$ ipython --no-banner

In [1]: import numpy as np

In [2]: from numpy import linalg as LA

In [3]: np.set_printoptions(precision=2, suppress=True, linewidth=120)

In [4]: J = np.load("data.npy")

In [5]: J
Out[5]: 
array([[-2,  1, -3,  0],
       [ 1,  2, -1,  2],
       [ 2,  3, -2, -1],
       [-2, -1, -2,  3],
       [-2, -1, -2,  3],
       [ 3,  1, -2, -3],
       [ 3, -3, -2, -3]])

In [6]: x0 = np.array([2, -3, -3, -2])

In [7]: rhs = J @ x0

In [8]: b, lr = np.zeros(4), 1 / LA.norm(J, 2) ** 2

In [9]: for i in range(30):
   ...:     b -= lr * J.T @ (J @ b - rhs)
   ...:     if i % 10 == 0: print(i, round(LA.norm(J @ b - rhs), 2))
   ...: 
0 13.39
10 0.41
20 0.13

In [10]: b
Out[10]: array([ 1.99, -3.  , -3.  , -2.01])

In [11]: round(float(LA.cond(J)), 2)
Out[11]: 3.12

In [12]: rng = np.random.default_rng(55)

In [13]: labels = rng.permutation(4)

In [14]: B = J[:, labels] * rng.choice([-1, 1], 4)

In [15]: B
Out[15]: 
array([[ 0,  2, -1, -3],
       [ 2, -1, -2, -1],
       [-1, -2, -3, -2],
       [ 3,  2,  1, -2],
       [ 3,  2,  1, -2],
       [-3, -3, -1, -2],
       [-3, -3,  3, -2]])

In [16]: U, _, vt = LA.svd(J.T @ B)

In [17]: np.round(LA.lstsq(J, B)[0], 2) + 0
Out[17]: 
array([[ 0., -1.,  0.,  0.],
       [ 0.,  0., -1.,  0.],
       [ 0.,  0.,  0.,  1.],
       [ 1.,  0.,  0.,  0.]])

In [18]: np.round(U @ vt, 2) + 0
Out[18]: 
array([[ 0., -1.,  0.,  0.],
       [ 0.,  0., -1.,  0.],
       [ 0.,  0.,  0.,  1.],
       [ 1.,  0.,  0.,  0.]])

In [19]: labels
Out[19]: array([3, 0, 1, 2])

In [20]: P = J @ LA.solve(J.T @ J, J.T)

In [21]: np.allclose(P @ P, P)
Out[21]: True

In [22]: np.round(P @ J[:, 3], 2) + 0
Out[22]: array([ 0.,  2., -1.,  3.,  3., -3., -3.])

In [23]: np.round(LA.eigvalsh(P), 2) + 0
Out[23]: array([0., 0., 0., 1., 1., 1., 1.])

In [24]: F = np.loadtxt("dump.csv", delimiter=",")

In [25]: F
Out[25]: 
array([[-26.19, -18.91,   9.37, -16.77,  -8.55,  -8.24, -23.18],
       [-24.33, -17.7 ,   8.72, -15.53,  -8.2 ,  -7.81, -21.55],
       [-21.07, -15.57,   7.55, -13.36,  -7.58,  -7.06, -18.73],
       [-17.55, -13.29,   6.24, -11.05,  -6.89,  -6.23, -15.69],
       [-10.24,  -8.51,   3.31,  -6.3 ,  -5.35,  -4.44,  -9.43],
       [ -8.74,  -7.52,   2.67,  -5.34,  -5.  ,  -4.06,  -8.16],
       [ -6.34,  -5.91,   1.61,  -3.83,  -4.39,  -3.4 ,  -6.13],
       [ -4.74,  -4.82,   0.88,  -2.84,  -3.92,  -2.92,  -4.78],
       [ -3.53,  -3.96,   0.32,  -2.1 ,  -3.5 ,  -2.52,  -3.75],
       [ -3.39,  -3.86,   0.25,  -2.02,  -3.45,  -2.47,  -3.63],
       [ -3.17,  -3.7 ,   0.15,  -1.89,  -3.37,  -2.39,  -3.44],
       [ -2.68,  -3.33,  -0.08,  -1.6 ,  -3.16,  -2.21,  -3.03],
       [ -1.19,  -2.07,  -0.69,  -0.73,  -2.29,  -1.5 ,  -1.69],
       [ -0.58,  -1.37,  -0.8 ,  -0.39,  -1.64,  -1.03,  -1.05],
       [ -0.49,  -1.23,  -0.78,  -0.34,  -1.49,  -0.93,  -0.93],
       [ -0.17,  -0.59,  -0.5 ,  -0.14,  -0.74,  -0.45,  -0.43],
       [  0.05,   0.2 ,   0.21,   0.05,   0.25,   0.15,   0.15],
       [  0.91,   2.69,   3.04,   1.03,   2.95,   1.77,   2.32],
       [  2.06,   4.79,   5.23,   2.21,   4.81,   2.92,   4.44],
       [  2.69,   5.78,   6.18,   2.82,   5.61,   3.43,   5.48],
       [  3.69,   7.24,   7.5 ,   3.78,   6.72,   4.16,   7.05],
       [  4.94,   8.92,   8.94,   4.95,   7.95,   4.96,   8.91],
       [ 14.51,  20.1 ,  16.92,  13.45,  15.06,   9.9 ,  21.87],
       [ 20.69,  26.64,  20.86,  18.77,  18.81,  12.62,  29.71],
       [ 27.32,  33.38,  24.59,  24.39,  22.5 ,  15.36,  37.9 ],
       [ 29.35,  35.41,  25.66,  26.1 ,  23.59,  16.18,  40.38]])

In [26]: U, sigma, vt = LA.svd(F)

In [27]: vecs = vt[:(sigma > 1e-8).sum()]

In [28]: x0 = F[12] + 3 * F[16] + rng.integers(2) * np.eye(7)[6]

In [29]: x0
Out[29]: array([-1.05, -1.47, -0.07, -0.58, -1.55, -1.05, -1.24])

In [30]: round(LA.norm(x0 - vecs.T @ vecs @ x0), 2)
Out[30]: np.float64(0.0)

In [31]: np.diag(vecs.T @ vecs)
Out[31]: array([0.39, 0.25, 0.92, 0.27, 0.6 , 0.23, 0.33])

In [32]: np.round(vecs.T @ vecs, 2) + 0
Out[32]: 
array([[ 0.39,  0.16, -0.21,  0.27, -0.08,  0.  ,  0.3 ],
       [ 0.16,  0.25,  0.05,  0.1 ,  0.27,  0.18,  0.21],
       [-0.21,  0.05,  0.92,  0.08,  0.01, -0.06,  0.12],
       [ 0.27,  0.1 ,  0.08,  0.27, -0.16, -0.08,  0.27],
       [-0.08,  0.27,  0.01, -0.16,  0.6 ,  0.37,  0.01],
       [ 0.  ,  0.18, -0.06, -0.08,  0.37,  0.23,  0.03],
       [ 0.3 ,  0.21,  0.12,  0.27,  0.01,  0.03,  0.33]])
